In [1]: import numpy as np

In [2]: np.set_printoptions(precision=3, suppress=True, linewidth=140)

In [3]: E = 5 * np.eye(3) + np.eye(3, k=1)

In [4]: E
Out[4]: 
array([[5., 1., 0.],
       [0., 5., 1.],
       [0., 0., 5.]])

In [5]: # triangular

In [6]: B = np.linalg.invert(E)
AttributeError: module 'numpy.linalg' has no attribute 'invert'


In [7]: B = np.linalg.inv(E)

In [8]: np.linalg.det(E) * B
Out[8]: 
array([[25., -5.,  1.],
       [ 0., 25., -5.],
       [ 0.,  0., 25.]])

In [9]: round(float(np.linalg.det(E) * np.linalg.det(B)), 3)
Out[9]: 1.0

In [10]: np.round(np.linalg.inv(B), 3) + 0
Out[10]: 
array([[5., 1., 0.],
       [0., 5., 1.],
       [0., 0., 5.]])

In [11]: ev, vecs = np.linalg.eig(E)

In [12]: ev
Out[12]: array([5., 5., 5.])

In [13]: np.sort(np.linalg.eigvals(np.linalg.inv(E)))
Out[13]: array([0.2, 0.2, 0.2])

In [14]: E @ vecs[:, 0] - ev[0] * vecs[:, 0]
Out[14]: array([0., 0., 0.])

In [15]: np.sort(np.linalg.eigvals(E.T))
Out[15]: array([5., 5., 5.])

In [16]: np.sort(np.linalg.eigvals(E @ E))
Out[16]: array([25., 25., 25.])

In [17]: x0 = np.array([3, 2, 2])

In [18]: y = E @ x0

In [19]: b, lr = np.zeros(3), 1 / np.linalg.norm(E, 2) ** 2

In [20]: for i in range(3):
    ...:     b -= lr * E.T @ (E @ b - y)
    ...:     if i % 1 == 0: print(i, round(np.linalg.norm(E @ b - y), 3))
    ...: 
0 2.418
1 0.986
2 0.419

In [21]: b
Out[21]: array([2.941, 2.066, 1.961])

In [22]: print(round(float(np.linalg.cond(E)), 3))
1.327

In [23]: assert E == E.T
ValueError: The truth value of an array with more than one element is ambiguous. Use a.any() or a.all()


In [24]: (E - E.T) / 2
Out[24]: 
array([[ 0. ,  0.5,  0. ],
       [-0.5,  0. ,  0.5],
       [ 0. , -0.5,  0. ]])

In [25]: round(float(np.abs(np.linalg.eigvals(E)).max()), 3)
Out[25]: 5.0

In [26]: print(np.sort(np.abs(np.linalg.eigvals(E))))
[5. 5. 5.]

In [27]: arr = np.load("block0.npy")

In [28]: print(arr)
[[ 0. -1.  0. -1.  0.  0. -1.  0.  0.]
 [-1.  0.  0. -1.  0.  0. -1.  0.  0.]
 [ 0.  0.  0.  0. -1. -1.  0. -1. -1.]
 [-1. -1.  0.  0.  0.  0. -1.  0.  0.]
 [ 0.  0. -1.  0.  0. -1.  0. -1. -1.]
 [ 0.  0. -1.  0. -1.  0.  0. -1. -1.]
 [-1. -1.  0. -1.  0.  0.  0.  0.  0.]
 [ 0.  0. -1.  0. -1. -1.  0.  0. -1.]
 [ 0.  0. -1.  0. -1. -1.  0. -1.  0.]]

In [29]: C2 = arr.T @ arr

In [30]: print((arr @ arr.T).shape)
(9, 9)

In [31]: print(np.trace(C2), (arr ** 2).sum())
32.0 32.0

In [32]: np.linalg.eigvalsh(C2)[::-1]
Out[32]: array([16.,  9.,  1.,  1.,  1.,  1.,  1.,  1.,  1.])

In [33]: np.allclose(C2, C2.T)
Out[33]: True

In [34]: x0 = np.array([-4, -3, -2, 0, -2, 5, -2, -1, 4])

In [35]: y = arr @ x0

In [36]: b, lr = np.zeros(9), 1 / np.linalg.norm(arr, 2) ** 2

In [37]: for i in range(30):
    ...:     b -= lr * arr.T @ (arr @ b - y)
    ...:     if i % 5 == 0: print(i, round(np.linalg.norm(arr @ b - y), 3))
    ...: 
0 9.149
5 5.061
10 3.665
15 2.654
20 1.922
25 1.392

In [38]: b
Out[38]: array([-3.748, -2.892, -1.596, -0.325, -1.596,  4.394, -2.036, -0.74 ,  3.538])

In [39]: t3 = np.stack([arr, 2 * arr, arr[::-1]])

In [40]: np.einsum("bij,cij->bc", t3, t3)
Out[40]: 
array([[ 32.,  64.,   4.],
       [ 64., 128.,   8.],
       [  4.,   8.,  32.]])

In [41]: np.linalg.matrix_rank(t3)
Out[41]: array([9, 9, 9])

In [42]: print((t3 @ arr.T).shape)
(3, 9, 9)

In [43]: rng = np.random.default_rng(515194)

In [44]: B = arr + rng.integers(-2, 3, (9, 2)) @ rng.integers(-2, 3, (2, 9))

In [45]: B
Out[45]: 
array([[ 2., -4.,  0., -1.,  0.,  3., -1.,  1.,  3.],
       [ 0., -2.,  1.,  1., -2.,  2., -3.,  2.,  1.],
       [ 0.,  0.,  0.,  0., -1., -1.,  0., -1., -1.],
       [ 3., -7.,  0.,  0.,  0.,  6., -1.,  2.,  6.],
       [-3.,  4.,  0.,  2., -2., -5., -2., -1., -6.],
       [ 0.,  1., -3., -4.,  3., -1.,  4., -4.,  0.],
       [ 2., -5., -1., -3.,  2.,  4.,  2.,  0.,  5.],
       [-1.,  2., -2., -2.,  1., -3.,  2., -2., -2.],
       [ 0.,  0., -1.,  0., -1., -1.,  0., -1.,  0.]])

In [46]: B - arr
Out[46]: 
array([[ 2., -3.,  0.,  0.,  0.,  3.,  0.,  1.,  3.],
       [ 1., -2.,  1.,  2., -2.,  2., -2.,  2.,  1.],
       [ 0.,  0.,  0.,  0.,  0.,  0.,  0.,  0.,  0.],
       [ 4., -6.,  0.,  0.,  0.,  6.,  0.,  2.,  6.],
       [-3.,  4.,  1.,  2., -2., -4., -2.,  0., -5.],
       [ 0.,  1., -2., -4.,  4., -1.,  4., -3.,  1.],
       [ 3., -4., -1., -2.,  2.,  4.,  2.,  0.,  5.],
       [-1.,  2., -1., -2.,  2., -2.,  2., -2., -1.],
       [ 0.,  0.,  0.,  0.,  0.,  0.,  0.,  0.,  0.]])

In [47]: J = np.load("m.npy")

In [48]: J
Out[48]: 
array([[ 2,  2, -1, -2, -2,  0,  2,  0,  2, -2],
       [ 0,  1, -2,  2,  2, -1,  1,  1, -2,  1],
       [ 0,  0, -2,  0, -1, -2, -2,  1,  0, -2],
       [ 0,  0,  0, -2,  2, -1, -2,  1,  2, -1],
       [ 0,  0,  0,  0, -1,  1, -1, -1,  1,  1],
       [ 0,  0,  0,  0,  0,  2,  2,  0, -2, -1],
       [ 0,  0,  0,  0,  0,  0, -2, -1,  0,  0],
       [ 0,  0,  0,  0,  0,  0,  0,  1,  2, -2],
       [ 0,  0,  0,  0,  0,  0,  0,  0, -1,  0],
       [ 0,  0,  0,  0,  0,  0,  0,  0,  0, -1]])

In [49]: print(np.sort(np.linalg.eigvals(J)))
[-2. -2. -2. -1. -1. -1.  1.  1.  2.  2.]

In [50]: J @ J
Out[50]: 
array([[ 4,  6, -4,  4, -1,  0, 10, -1, -8,  2],
       [ 0,  1,  2, -2,  6,  1, -5, -1, 10,  3],
       [ 0,  0,  4,  0,  3, -1,  5,  2,  5,  5],
       [ 0,  0,  0,  4, -6,  2,  4, -1,  0,  4],
       [ 0,  0,  0,  0,  1,  1,  5,  1, -6, -1],
       [ 0,  0,  0,  0,  0,  4,  0, -2, -2, -1],
       [ 0,  0,  0,  0,  0,  0,  4,  1, -2,  2],
       [ 0,  0,  0,  0,  0,  0,  0,  1,  0,  0],
       [ 0,  0,  0,  0,  0,  0,  0,  0,  1,  0],
       [ 0,  0,  0,  0,  0,  0,  0,  0,  0,  1]])

In [51]: np.linalg.matrix_rank(J - J[0, 0] * np.eye(10))
Out[51]: np.int64(9)

In [52]: [int(np.linalg.matrix_rank(np.linalg.matrix_power(J, p))) for p in range(1, 11)]
Out[52]: [10, 10, 10, 10, 10, 10, 10, 10, 10, 10]

In [53]: O, Rm = np.linalg.qr(J)

In [54]: abs(Rm[0, 0]), np.round(np.linalg.norm(J[:, 0]), 3)
Out[54]: (np.float64(2.0), np.float64(2.0))

In [55]: Rm
Out[55]: 
array([[ 2.,  2., -1., -2., -2.,  0.,  2.,  0.,  2., -2.],
       [ 0.,  1., -2.,  2.,  2., -1.,  1.,  1., -2.,  1.],
       [ 0.,  0., -2.,  0., -1., -2., -2.,  1.,  0., -2.],
       [ 0.,  0.,  0., -2.,  2., -1., -2.,  1.,  2., -1.],
       [ 0.,  0.,  0.,  0., -1.,  1., -1., -1.,  1.,  1.],
       [ 0.,  0.,  0.,  0.,  0.,  2.,  2.,  0., -2., -1.],
       [ 0.,  0.,  0.,  0.,  0.,  0., -2., -1.,  0.,  0.],
       [ 0.,  0.,  0.,  0.,  0.,  0.,  0.,  1.,  2., -2.],
       [ 0.,  0.,  0.,  0.,  0.,  0.,  0.,  0., -1.,  0.],
       [ 0.,  0.,  0.,  0.,  0.,  0.,  0.,  0.,  0., -1.]])

In [56]: O
Out[56]: 
array([[ 1.,  0.,  0.,  0.,  0.,  0.,  0.,  0.,  0.,  0.],
       [-0.,  1.,  0.,  0.,  0.,  0.,  0.,  0.,  0.,  0.],
       [-0., -0.,  1.,  0.,  0.,  0.,  0.,  0.,  0.,  0.],
       [-0., -0., -0.,  1.,  0.,  0.,  0.,  0.,  0.,  0.],
       [-0., -0., -0., -0.,  1.,  0.,  0.,  0.,  0.,  0.],
       [-0., -0., -0., -0., -0.,  1.,  0.,  0.,  0.,  0.],
       [-0., -0., -0., -0., -0., -0.,  1.,  0.,  0.,  0.],
       [-0., -0., -0., -0., -0., -0., -0.,  1.,  0.,  0.],
       [-0., -0., -0., -0., -0., -0., -0., -0.,  1.,  0.],
       [-0., -0., -0., -0., -0., -0., -0., -0., -0.,  1.]])

In [57]: np.abs(np.diag(Rm))
Out[57]: array([2., 1., 2., 2., 1., 2., 2., 1., 1., 1.])

In [58]: print(O @ Rm)
[[ 2.  2. -1. -2. -2.  0.  2.  0.  2. -2.]
 [ 0.  1. -2.  2.  2. -1.  1.  1. -2.  1.]
 [ 0.  0. -2.  0. -1. -2. -2.  1.  0. -2.]
 [ 0.  0.  0. -2.  2. -1. -2.  1.  2. -1.]
 [ 0.  0.  0.  0. -1.  1. -1. -1.  1.  1.]
 [ 0.  0.  0.  0.  0.  2.  2.  0. -2. -1.]
 [ 0.  0.  0.  0.  0.  0. -2. -1.  0.  0.]
 [ 0.  0.  0.  0.  0.  0.  0.  1.  2. -2.]
 [ 0.  0.  0.  0.  0.  0.  0.  0. -1.  0.]
 [ 0.  0.  0.  0.  0.  0.  0.  0.  0. -1.]]

In [59]: np.trace(O @ O.T)
Out[59]: np.float64(10.0)

In [60]: feats = np.loadtxt("a.csv", delimiter=",")

In [61]: feats
Out[61]: 
array([[0., 0., 0., 0., 0., 0., 0., 1., 0., 0., 0.],
       [0., 0., 0., 0., 0., 0., 0., 0., 0., 0., 1.],
       [0., 0., 0., 0., 0., 0., 0., 0., 0., 0., 0.],
       [0., 0., 0., 0., 0., 0., 1., 0., 0., 0., 0.],
       [0., 0., 0., 0., 0., 0., 0., 0., 0., 0., 0.],
       [0., 0., 0., 0., 0., 0., 0., 0., 1., 0., 0.],
       [0., 0., 0., 1., 0., 0., 0., 0., 0., 0., 0.],
       [1., 0., 0., 0., 0., 0., 0., 0., 0., 1., 1.],
       [0., 0., 0., 0., 0., 1., 0., 0., 0., 0., 0.],
       [0., 0., 0., 0., 0., 0., 0., 1., 0., 0., 0.],
       [0., 1., 0., 0., 0., 0., 0., 1., 0., 0., 0.]])

In [62]: ev, vecs = np.linalg.eigh(feats)

In [63]: np.round(vecs.T @ feats @ vecs, 3) + 0
Out[63]: 
array([[-1.848,  0.   ,  0.   ,  0.   ,  0.   ,  0.   ,  0.   ,  0.   ,  0.   ,  0.   ,  0.   ],
       [ 0.   , -1.   ,  0.   ,  0.   ,  0.   ,  0.   ,  0.   ,  0.   ,  0.   ,  0.   ,  0.   ],
       [ 0.   ,  0.   , -1.   ,  0.   ,  0.   ,  0.   ,  0.   ,  0.   ,  0.   ,  0.   ,  0.   ],
       [ 0.   ,  0.   ,  0.   , -0.765,  0.   ,  0.   ,  0.   ,  0.   ,  0.   ,  0.   ,  0.   ],
       [ 0.   ,  0.   ,  0.   ,  0.   ,  0.   ,  0.   ,  0.   ,  0.   ,  0.   ,  0.   ,  0.   ],
       [ 0.   ,  0.   ,  0.   ,  0.   ,  0.   ,  0.   ,  0.   ,  0.   ,  0.   ,  0.   ,  0.   ],
       [ 0.   ,  0.   ,  0.   ,  0.   ,  0.   ,  0.   ,  0.   ,  0.   ,  0.   ,  0.   ,  0.   ],
       [ 0.   ,  0.   ,  0.   ,  0.   ,  0.   ,  0.   ,  0.   ,  0.765,  0.   ,  0.   ,  0.   ],
       [ 0.   ,  0.   ,  0.   ,  0.   ,  0.   ,  0.   ,  0.   ,  0.   ,  1.   ,  0.   ,  0.   ],
       [ 0.   ,  0.   ,  0.   ,  0.   ,  0.   ,  0.   ,  0.   ,  0.   ,  0.   ,  1.   ,  0.   ],
       [ 0.   ,  0.   ,  0.   ,  0.   ,  0.   ,  0.   ,  0.   ,  0.   ,  0.   ,  0.   ,  1.848]])

In [64]: (ev > 1e-8).sum(), (ev < -1e-8).sum()
Out[64]: (np.int64(4), np.int64(4))

In [65]: np.round(vecs.T @ vecs, 3) + 0
Out[65]: 
array([[1., 0., 0., 0., 0., 0., 0., 0., 0., 0., 0.],
       [0., 1., 0., 0., 0., 0., 0., 0., 0., 0., 0.],
       [0., 0., 1., 0., 0., 0., 0., 0., 0., 0., 0.],
       [0., 0., 0., 1., 0., 0., 0., 0., 0., 0., 0.],
       [0., 0., 0., 0., 1., 0., 0., 0., 0., 0., 0.],
       [0., 0., 0., 0., 0., 1., 0., 0., 0., 0., 0.],
       [0., 0., 0., 0., 0., 0., 1., 0., 0., 0., 0.],
       [0., 0., 0., 0., 0., 0., 0., 1., 0., 0., 0.],
       [0., 0., 0., 0., 0., 0., 0., 0., 1., 0., 0.],
       [0., 0., 0., 0., 0., 0., 0., 0., 0., 1., 0.],
       [0., 0., 0., 0., 0., 0., 0., 0., 0., 0., 1.]])

In [66]: round(ev.sum(), 3), np.trace(feats)
Out[66]: (np.float64(0.0), np.float64(0.0))

In [67]: print(np.round(np.linalg.svd(feats, compute_uv=False), 3) + 0)
[1.848 1.848 1.    1.    1.    1.    0.765 0.765 0.    0.    0.   ]

In [68]: np.unique(ev.round(6) + 0, return_counts=True)[1]
Out[68]: array([1, 2, 1, 3, 1, 2, 1])

In [69]: print(np.round(np.abs(vecs[:, -1]), 3) + 0)
[0.354 0.271 0.    0.    0.    0.    0.    0.653 0.    0.354 0.5  ]

In [70]: np.abs(np.diag(np.linalg.qr(feats)[1])) > 1e-9
Out[70]: array([ True,  True, False,  True, False,  True,  True,  True,  True, False,  True])

In [71]: print(np.round(feats @ np.linalg.pinv(feats) @ feats, 3) + 0)
[[0. 0. 0. 0. 0. 0. 0. 1. 0. 0. 0.]
 [0. 0. 0. 0. 0. 0. 0. 0. 0. 0. 1.]
 [0. 0. 0. 0. 0. 0. 0. 0. 0. 0. 0.]
 [0. 0. 0. 0. 0. 0. 1. 0. 0. 0. 0.]
 [0. 0. 0. 0. 0. 0. 0. 0. 0. 0. 0.]
 [0. 0. 0. 0. 0. 0. 0. 0. 1. 0. 0.]
 [0. 0. 0. 1. 0. 0. 0. 0. 0. 0. 0.]
 [1. 0. 0. 0. 0. 0. 0. 0. 0. 1. 1.]
 [0. 0. 0. 0. 0. 1. 0. 0. 0. 0. 0.]
 [0. 0. 0. 0. 0. 0. 0. 1. 0. 0. 0.]
 [0. 1. 0. 0. 0. 0. 0. 1. 0. 0. 0.]]

In [72]: print(np.allclose(feats[:-1].T @ np.linalg.lstsq(feats[:-1].T, feats[-1])[0], feats[-1]))
False

In [73]: np.unique(feats.round(6), axis=0).shape
Out[73]: (9, 11)

In [74]: B = np.array([[1], [0], [-2], [-4], [4], [-2]])

In [75]: W2 = np.array([[3, -1, 2, 0]])

In [76]: K = B @ W2

In [77]: print(K)
[[  3  -1   2   0]
 [  0   0   0   0]
 [ -6   2  -4   0]
 [-12   4  -8   0]
 [ 12  -4   8   0]
 [ -6   2  -4   0]]

In [78]: # rows 2 and 5 are equal

In [79]: B = K + rng.integers(-2, 3, (6, 1)) @ rng.integers(-2, 3, (1, 4))

In [80]: B
Out[80]: 
array([[  3,  -1,   2,   0],
       [  0,   0,   0,   0],
       [ -4,   2,  -6,   2],
       [-16,   4,  -4,  -4],
       [ 16,  -4,   4,   4],
       [ -6,   2,  -4,   0]])

In [81]: print(np.abs(B - K).sum(axis=1))
[ 0  0  6 12 12  0]

In [82]: np.round(np.linalg.svd(B - K, compute_uv=False), 3) + 0
Out[82]: array([10.392,  0.   ,  0.   ,  0.   ])

In [83]: np.linalg.matrix_rank(B - K, tol=1e-8)
Out[83]: np.int64(1)

In [84]: u = np.array([0, 1, 0, 1, 3, 0, 2, 0])

In [85]: r1 = np.array([1, -1, 0, 2, 0, 1, 3, 0, -2, 1, 2])

In [86]: A = np.outer(u, r1)

In [87]: A
Out[87]: 
array([[ 0,  0,  0,  0,  0,  0,  0,  0,  0,  0,  0],
       [ 1, -1,  0,  2,  0,  1,  3,  0, -2,  1,  2],
       [ 0,  0,  0,  0,  0,  0,  0,  0,  0,  0,  0],
       [ 1, -1,  0,  2,  0,  1,  3,  0, -2,  1,  2],
       [ 3, -3,  0,  6,  0,  3,  9,  0, -6,  3,  6],
       [ 0,  0,  0,  0,  0,  0,  0,  0,  0,  0,  0],
       [ 2, -2,  0,  4,  0,  2,  6,  0, -4,  2,  4],
       [ 0,  0,  0,  0,  0,  0,  0,  0,  0,  0,  0]])

In [88]: np.allclose(A[:-1].T @ np.linalg.lstsq(A[:-1].T, A[-1])[0], A[-1])
Out[88]: True

In [89]: np.abs(np.diag(np.linalg.qr(A)[1])) > 1e-9
Out[89]: array([ True, False, False, False, False, False, False, False])

In [90]: np.linalg.lstsq(A[:-1].T, A[-1])[2]
Out[90]: np.int32(1)

In [91]: A @ np.linalg.pinv(A) @ A
Out[91]: 
array([[ 0.,  0.,  0.,  0.,  0.,  0.,  0.,  0.,  0.,  0.,  0.],
       [ 1., -1.,  0.,  2.,  0.,  1.,  3.,  0., -2.,  1.,  2.],
       [ 0.,  0.,  0.,  0.,  0.,  0.,  0.,  0.,  0.,  0.,  0.],
       [ 1., -1.,  0.,  2.,  0.,  1.,  3.,  0., -2.,  1.,  2.],
       [ 3., -3.,  0.,  6.,  0.,  3.,  9.,  0., -6.,  3.,  6.],
       [ 0.,  0.,  0.,  0.,  0.,  0.,  0.,  0.,  0.,  0.,  0.],
       [ 2., -2.,  0.,  4.,  0.,  2.,  6.,  0., -4.,  2.,  4.],
       [ 0.,  0.,  0.,  0.,  0.,  0.,  0.,  0.,  0.,  0.,  0.]])
